>>> import numpy as np
>>> np.set_printoptions(precision=1, suppress=True, linewidth=160)
>>> rnd = lambda a: np.round(a, 1) + 0
>>> A = np.loadtxt("mat.csv", delimiter=",")
>>> rnd(A)
array([[-0.3, -1.2, -0.5,  0.2, -0.3,  0.9,  0.2,  0.8,  0.2,  0.2, -2.3, -0.4],
       [-1.2, -0.9,  0.1, -0.5, -0.5, -0.3,  2.1, -0.4,  0.7,  0.6,  0.7, -0.5],
       [ 1.2, -0.6, -1. ,  1.7, -0.4,  0.3,  0. , -1.2,  0.6,  0.4,  0.5, -0.7],
       [-0.5, -0.6,  0. , -0.1,  2.2,  0.1, -0.6,  0.3,  1.5, -0.5,  0.4, -0.8],
       [ 0.3,  1. , -0.5, -1.4,  0.5,  1.7,  0.2, -0.9, -0.5,  0.4,  0. , -1.1],
       [-0.2, -0.9, -0.8,  0.1,  0. , -0.4, -0.1,  1. , -1.9, -0.5,  0.8, -1.4],
       [ 0.5, -0.3, -1. , -1.2, -0.9, -0.2, -1. ,  1.1,  1. ,  1.2,  0.7,  0.2],
       [-1.5,  0.9, -1.7,  0. , -0.6, -0.6, -0.5, -0.7,  0.4, -1. , -0.4, -0.1],
       [-1.1, -0.7,  0. ,  0.5, -0.5,  2. , -0.5,  0.2, -0.1, -0.5,  1.1,  1.1],
       [ 1.4, -0.3, -0.9, -0.7,  0. ,  0.2,  1.2,  0.4,  0.4, -1.8,  0.1,  0.8],
       [-0.2, -1. , -1.1, -0.4,  1.2, -0.5,  0. , -1. , -0.9,  0.9, -0.2,  1.5],
       [-0.2,  1.4, -0.9,  1.1,  0.8,  0.3,  1.1,  1.4,  0. ,  0.9,  0.2,  0.4]])
>>> O, vecs = np.linalg.qr(A[:, :7])[0], np.linalg.qr(A[:, 7:])[0]
>>> sig = np.linalg.svd(O.T @ vecs, compute_uv=False)
>>> rnd(np.degrees(np.arccos(sig.clip(0, 1))))
array([90., 90., 90., 90., 90.])
>>> rnd(sig)
array([0., 0., 0., 0., 0.])
>>> rnd(np.linalg.norm(O @ O.T - vecs @ vecs.T, 2))
np.float64(1.0)
>>> rng = np.random.default_rng(748950)
>>> idx = rng.permutation(12)
>>> M2 = A[:, idx] * rng.choice([-1, 1], 12)
>>> rnd(M2)
array([[-0.3,  0.2, -1.2, -0.2, -0.9, -0.5, -0.4, -0.8, -0.3, -0.2, -2.3,  0.2],
       [-1.2,  2.1, -0.9,  0.5,  0.3,  0.1, -0.5,  0.4, -0.5, -0.7,  0.7,  0.6],
       [ 1.2,  0. , -0.6, -1.7, -0.3, -1. , -0.7,  1.2, -0.4, -0.6,  0.5,  0.4],
       [-0.5, -0.6, -0.6,  0.1, -0.1,  0. , -0.8, -0.3,  2.2, -1.5,  0.4, -0.5],
       [ 0.3,  0.2,  1. ,  1.4, -1.7, -0.5, -1.1,  0.9,  0.5,  0.5,  0. ,  0.4],
       [-0.2, -0.1, -0.9, -0.1,  0.4, -0.8, -1.4, -1. ,  0. ,  1.9,  0.8, -0.5],
       [ 0.5, -1. , -0.3,  1.2,  0.2, -1. ,  0.2, -1.1, -0.9, -1. ,  0.7,  1.2],
       [-1.5, -0.5,  0.9,  0. ,  0.6, -1.7, -0.1,  0.7, -0.6, -0.4, -0.4, -1. ],
       [-1.1, -0.5, -0.7, -0.5, -2. ,  0. ,  1.1, -0.2, -0.5,  0.1,  1.1, -0.5],
       [ 1.4,  1.2, -0.3,  0.7, -0.2, -0.9,  0.8, -0.4,  0. , -0.4,  0.1, -1.8],
       [-0.2,  0. , -1. ,  0.4,  0.5, -1.1,  1.5,  1. ,  1.2,  0.9, -0.2,  0.9],
       [-0.2,  1.1,  1.4, -1.1, -0.3, -0.9,  0.4, -1.4,  0.8,  0. ,  0.2,  0.9]])
>>> U, _, VT = np.linalg.svd(A.T @ M2)
>>> rnd(U @ VT)
array([[ 1.,  0.,  0.,  0.,  0.,  0.,  0.,  0.,  0.,  0.,  0.,  0.],
       [ 0.,  0.,  1.,  0.,  0.,  0.,  0.,  0.,  0.,  0.,  0.,  0.],
       [ 0.,  0.,  0.,  0.,  0.,  1.,  0.,  0.,  0.,  0.,  0.,  0.],
       [ 0.,  0.,  0., -1.,  0.,  0.,  0.,  0.,  0.,  0.,  0.,  0.],
       [ 0.,  0.,  0.,  0.,  0.,  0.,  0.,  0.,  1.,  0.,  0.,  0.],
       [ 0.,  0.,  0.,  0., -1.,  0.,  0.,  0.,  0.,  0.,  0.,  0.],
       [ 0.,  1.,  0.,  0.,  0.,  0.,  0.,  0.,  0.,  0.,  0.,  0.],
       [ 0.,  0.,  0.,  0.,  0.,  0.,  0., -1.,  0.,  0.,  0.,  0.],
       [ 0.,  0.,  0.,  0.,  0.,  0.,  0.,  0.,  0., -1.,  0.,  0.],
       [ 0.,  0.,  0.,  0.,  0.,  0.,  0.,  0.,  0.,  0.,  0.,  1.],
       [ 0.,  0.,  0.,  0.,  0.,  0.,  0.,  0.,  0.,  0.,  1.,  0.],
       [ 0.,  0.,  0.,  0.,  0.,  0.,  1.,  0.,  0.,  0.,  0.,  0.]])
>>> rnd(np.linalg.lstsq(A, M2)[0])
array([[ 1.,  0.,  0.,  0.,  0.,  0.,  0.,  0.,  0.,  0.,  0.,  0.],
       [ 0.,  0.,  1.,  0.,  0.,  0.,  0.,  0.,  0.,  0.,  0.,  0.],
       [ 0.,  0.,  0.,  0.,  0.,  1.,  0.,  0.,  0.,  0.,  0.,  0.],
       [ 0.,  0.,  0., -1.,  0.,  0.,  0.,  0.,  0.,  0.,  0.,  0.],
       [ 0.,  0.,  0.,  0.,  0.,  0.,  0.,  0.,  1.,  0.,  0.,  0.],
       [ 0.,  0.,  0.,  0., -1.,  0.,  0.,  0.,  0.,  0.,  0.,  0.],
       [ 0.,  1.,  0.,  0.,  0.,  0.,  0.,  0.,  0.,  0.,  0.,  0.],
       [ 0.,  0.,  0.,  0.,  0.,  0.,  0., -1.,  0.,  0.,  0.,  0.],
       [ 0.,  0.,  0.,  0.,  0.,  0.,  0.,  0.,  0., -1.,  0.,  0.],
       [ 0.,  0.,  0.,  0.,  0.,  0.,  0.,  0.,  0.,  0.,  0.,  1.],
       [ 0.,  0.,  0.,  0.,  0.,  0.,  0.,  0.,  0.,  0.,  1.,  0.],
       [ 0.,  0.,  0.,  0.,  0.,  0.,  1.,  0.,  0.,  0.,  0.,  0.]])
>>> feats = np.load("m.npy")
>>> feats
array([[0, 1, 1, 1],
       [1, 0, 1, 1],
       [1, 1, 0, 0],
       [1, 1, 0, 0]])
>>> # symmetric, so the eigenvalues are real
>>> rk = np.linalg.matrix_rank(feats)
>>> rk
np.int64(3)
>>> N = np.linalg.svd(feats)[2][rk:].T
>>> N.shape
(4, 1)
>>> np.linalg.matrix_rank(feats.T @ feats), np.linalg.matrix_rank(feats @ feats.T)
(np.int64(3), np.int64(3))
>>> rnd(feats @ N)
array([[0.],
       [0.],
       [0.],
       [0.]])
>>> [int(np.linalg.matrix_rank(feats[:, :j + 1])) for j in range(4)]
[1, 2, 3, 3]
>>> rnd(N @ N.T)
array([[ 0. ,  0. ,  0. ,  0. ],
       [ 0. ,  0. ,  0. ,  0. ],
       [ 0. ,  0. ,  0.5, -0.5],
       [ 0. ,  0. , -0.5,  0.5]])
>>> rnd(N[:, 0] / N[np.abs(N[:, 0]).round(6).argmax(), 0])
array([ 0.,  0.,  1., -1.])
>>> np.allclose(feats @ N, 0)
True
>>> F = np.eye(6, dtype=int)[rng.permutation(6)] * np.array([1, 2, 0, 3, 2, 2])
>>> F
array([[0, 2, 0, 0, 0, 0],
       [0, 0, 0, 0, 0, 2],
       [0, 0, 0, 0, 0, 0],
       [1, 0, 0, 0, 0, 0],
       [0, 0, 0, 0, 2, 0],
       [0, 0, 0, 3, 0, 0]])
>>> idx = rng.permutation(6)
>>> idx
array([1, 3, 2, 5, 4, 0])
>>> M2 = F[idx][:, idx]
>>> np.allclose(M2, F)
False
>>> rnd(np.sort(np.abs(np.linalg.eigvals(M2))))
array([0. , 1.9, 1.9, 1.9, 1.9, 2. ])
>>> M2
array([[0, 0, 0, 2, 0, 0],
       [0, 0, 0, 0, 0, 1],
       [0, 0, 0, 0, 0, 0],
       [0, 3, 0, 0, 0, 0],
       [0, 0, 0, 0, 2, 0],
       [2, 0, 0, 0, 0, 0]])
>>> rnd(np.linalg.det(M2)), rnd(np.linalg.det(F[idx]))
(np.float64(0.0), np.float64(0.0))
>>> ang = np.radians(72)
>>> R = np.eye(6)
>>> R[4, 4] = R[2, 2] = np.cos(ang)
>>> R[4, 2], R[2, 4] = -np.sin(ang), np.sin(ang)
>>> rnd(R)
array([[ 1. ,  0. ,  0. ,  0. ,  0. ,  0. ],
       [ 0. ,  1. ,  0. ,  0. ,  0. ,  0. ],
       [ 0. ,  0. ,  0.3,  0. ,  1. ,  0. ],
       [ 0. ,  0. ,  0. ,  1. ,  0. ,  0. ],
       [ 0. ,  0. , -1. ,  0. ,  0.3,  0. ],
       [ 0. ,  0. ,  0. ,  0. ,  0. ,  1. ]])
>>> M2 = F @ R.T
>>> np.allclose(F @ F.T, M2 @ M2.T)
True
>>> rnd(M2)
array([[0. , 2. , 0. , 0. , 0. , 0. ],
       [0. , 0. , 0. , 0. , 0. , 2. ],
       [0. , 0. , 0. , 0. , 0. , 0. ],
       [1. , 0. , 0. , 0. , 0. , 0. ],
       [0. , 0. , 1.9, 0. , 0.6, 0. ],
       [0. , 0. , 0. , 3. , 0. , 0. ]])
>>> rnd(np.abs(M2 - F).max(axis=0))
array([0. , 0. , 1.9, 0. , 1.4, 0. ])
>>> np.allclose(np.linalg.norm(F, axis=1), np.linalg.norm(M2, axis=1))
True
>>> rnd(np.trace(np.linalg.pinv(M2) @ M2))
np.float64(5.0)
>>> np.abs(np.diag(np.linalg.qr(M2)[1])) > 1e-9
array([ True,  True,  True,  True, False,  True])
>>> np.allclose(M2[:-1].T @ np.linalg.lstsq(M2[:-1].T, M2[-1])[0], M2[-1])
False
>>> np.unique(M2.round(6), axis=0).shape
(6, 6)
>>> rnd(M2 @ np.linalg.pinv(M2) @ M2)
array([[0. , 2. , 0. , 0. , 0. , 0. ],
       [0. , 0. , 0. , 0. , 0. , 2. ],
       [0. , 0. , 0. , 0. , 0. , 0. ],
       [1. , 0. , 0. , 0. , 0. , 0. ],
       [0. , 0. , 1.9, 0. , 0.6, 0. ],
       [0. , 0. , 0. , 3. , 0. , 0. ]])
>>> np.linalg.matrix_rank(F, rtol=0.1)
np.int64(5)
>>> [round(float(x), 1) for x in np.linalg.svd(F, compute_uv=False)[:3]]
[3.0, 2.0, 2.0]
>>> rnd(np.linalg.svd(F, compute_uv=False))
array([3., 2., 2., 2., 1., 0.])
>>> np.diff(F, axis=0)
array([[ 0, -2,  0,  0,  0,  2],
       [ 0,  0,  0,  0,  0, -2],
       [ 1,  0,  0,  0,  0,  0],
       [-1,  0,  0,  0,  2,  0],
       [ 0,  0,  0,  3, -2,  0]])
>>> F.sum(axis=0)
array([1, 2, 0, 3, 2, 2])
>>> F - F[0]
array([[ 0,  0,  0,  0,  0,  0],
       [ 0, -2,  0,  0,  0,  2],
       [ 0, -2,  0,  0,  0,  0],
       [ 1, -2,  0,  0,  0,  0],
       [ 0, -2,  0,  0,  2,  0],
       [ 0, -2,  0,  3,  0,  0]])
>>> np.count_nonzero(F)
np.int64(5)
>>> np.abs(F).max()
np.int64(3)
>>> E = np.load("data.npy")
>>> E
array([[0, 3, 0, 3],
       [3, 0, 3, 0],
       [0, 3, 0, 3],
       [3, 0, 3, 0]])
>>> rk = np.linalg.matrix_rank(E)
>>> rk
np.int64(2)
>>> N = np.linalg.svd(E)[2][rk:].T
>>> rnd(N @ N.T)
array([[ 0.5,  0. , -0.5,  0. ],
       [ 0. ,  0.5,  0. , -0.5],
       [-0.5,  0. ,  0.5,  0. ],
       [ 0. , -0.5,  0. ,  0.5]])
>>> [int(np.linalg.matrix_rank(E[:, :j + 1])) for j in range(4)]
[1, 2, 2, 2]
>>> [int(np.linalg.matrix_rank(np.delete(E, i, axis=0))) for i in range(4)]
[2, 2, 2, 2]
>>> M = np.load("w.npy")
>>> M
array([[ 0.6, -0.2, -0.8,  0.4,  1. ,  0.1,  1. , -0.3,  0.2, -0.8,  0.8],
       [ 0.3,  1. ,  0.1, -1. ,  0.3,  0.6,  1. ,  0.4, -0.9, -1. ,  0.1],
       [ 0.4, -0.6, -0.7,  0.6,  1. , -0.1,  0.9, -0.4,  0.6, -0.4,  0.7],
       [ 0.8,  0.9, -0.1, -0.8,  0.9,  0.9,  1. ,  1. , -1. , -0.9, -0.3],
       [ 0.1, -0.9, -0.5,  0.8,  0.8, -0.5, -0.3, -0.7,  0.9,  0.4,  0.5],
       [-0.5,  0.4, -0.1, -0.3, -0.5, -0.8, -0.8, -0.9,  1. , -0.6,  0.5],
       [-0.2,  1. ,  0.8, -1. , -0.9,  0.6,  0.8,  0.5, -1. , -1. , -0.5],
       [ 0.2, -0.7, -0.4,  0.6,  0.7, -0.2,  0.3, -0.3,  0.6,  0.2,  0.3],
       [ 0.9, -1. , -1. ,  1. ,  1. ,  0.2,  1. ,  0.4,  0.1,  0.9,  0.8],
       [-0.7, -1. ,  0.4,  0.9, -1. , -0.8, -1. , -0.8,  1. ,  1. , -0.4],
       [ 0.1,  1. , -0.6, -0.9,  0.9, -0.6,  1. , -1. ,  1. , -1. ,  0.9],
       [-0.5, -1. ,  0.1,  0.9, -0.7, -0.7, -1. , -0.5,  1. ,  1. , -0.3],
       [ 0.3, -0.9,  0.1,  0.8,  0.3,  0.6,  0. ,  0.9, -0.9,  0.9, -0.6],
       [ 0. ,  0.2, -0.5,  0. ,  0.7, -0.6,  0.3, -0.9,  1. , -0.8,  0.7],
       [ 0.1, -1. , -0.3,  1. ,  0.6, -0.1, -0.9,  0.5,  0.4,  1. , -0.2],
       [-0.4, -1. , -0.5,  1. ,  0.2, -0.9, -1. , -0.9,  1. ,  1. ,  0.4],
       [-0.3, -0.4, -0.2,  0.3, -0.1, -0.7, -0.8, -0.9,  1. ,  0. ,  0.4],
       [-0.5,  1. ,  0.5, -1. , -0.9, -0.3,  0. , -0.8,  0.4, -1. ,  0.1],
       [ 0.2, -1. ,  0.5,  0.9, -0.5,  0.8, -0.6,  1. , -1. ,  1. , -0.9],
       [-0.8,  1. ,  0.6, -1. , -1. , -0.8, -0.9, -1. ,  1. , -1. ,  0.4],
       [ 0.5, -1. ,  0.1,  1. ,  0.5,  0.8, -0.1,  1. , -1. ,  1. , -0.8],
       [-0.1, -0.5,  0.2,  0.3, -0.4,  0. , -0.6,  0.2,  0. ,  0.6, -0.3],
       [-0.9,  1. ,  0.4, -1. , -1. , -1. , -0.9, -1. ,  1. , -1. ,  0.9],
       [-0.3, -0.4,  0.6,  0.1, -0.9,  0.3, -0.9,  0.8, -0.8,  0.9, -0.8],
       [-0.5, -0.9, -0.5,  0.9,  0.1, -0.9, -1. , -1. ,  1. ,  0.4,  0.7],
       [ 0.8, -0.9, -0.1,  0.8,  0.9,  1. ,  1. ,  1. , -1. ,  0.9, -0.8],
       [ 0.2,  0.9, -0.2, -0.8,  0.6,  0.1,  0.9, -0.4, -0.1, -1. ,  0.5],
       [-0.6,  0.9,  0.4, -0.9, -0.9, -0.7, -0.9, -0.9,  1. , -0.8,  0.2],
       [ 0.1,  0.9,  0.3, -0.8, -0.2,  0.5,  0.8,  0.5, -0.9, -0.8, -0.2],
       [ 0.2,  1. ,  0.6, -1. , -0.7,  0.8,  1. ,  0.9, -1. , -0.9, -0.6],
       [-0.7,  1. , -0.2, -0.9, -0.7, -0.9, -0.8, -1. ,  1. , -1. ,  0.9]])
>>> D = np.linalg.norm(M[:, None] - M[None], axis=-1)
>>> np.flatnonzero(D[5] < D.mean() / 2)
array([ 5, 16, 19, 22, 27, 30])
>>> rnd(np.linalg.norm(M - M.mean(axis=0), axis=1))
array([2.1, 2.5, 2. , 3. , 1.9, 1.9, 2.8, 1.4, 2.8, 2.7, 2.7, 2.4, 2.4, 1.8, 2.2, 2.5, 1.6, 2.2, 2.9, 2.8, 2.8, 1.3, 2.9, 2.4, 2.3, 3.1, 2. , 2.4, 2.2, 2.9,
       2.6])
>>> (D + 1e9 * np.eye(31)).round(6).argmin(axis=1)
array([ 2, 28,  0,  1,  7, 30, 29,  4,  7, 11, 13,  9, 20, 10, 21, 24, 24, 27, 12, 27, 12, 23, 19, 18, 15, 20,  1, 19,  1,  6, 22])
>>> D.shape
(31, 31)
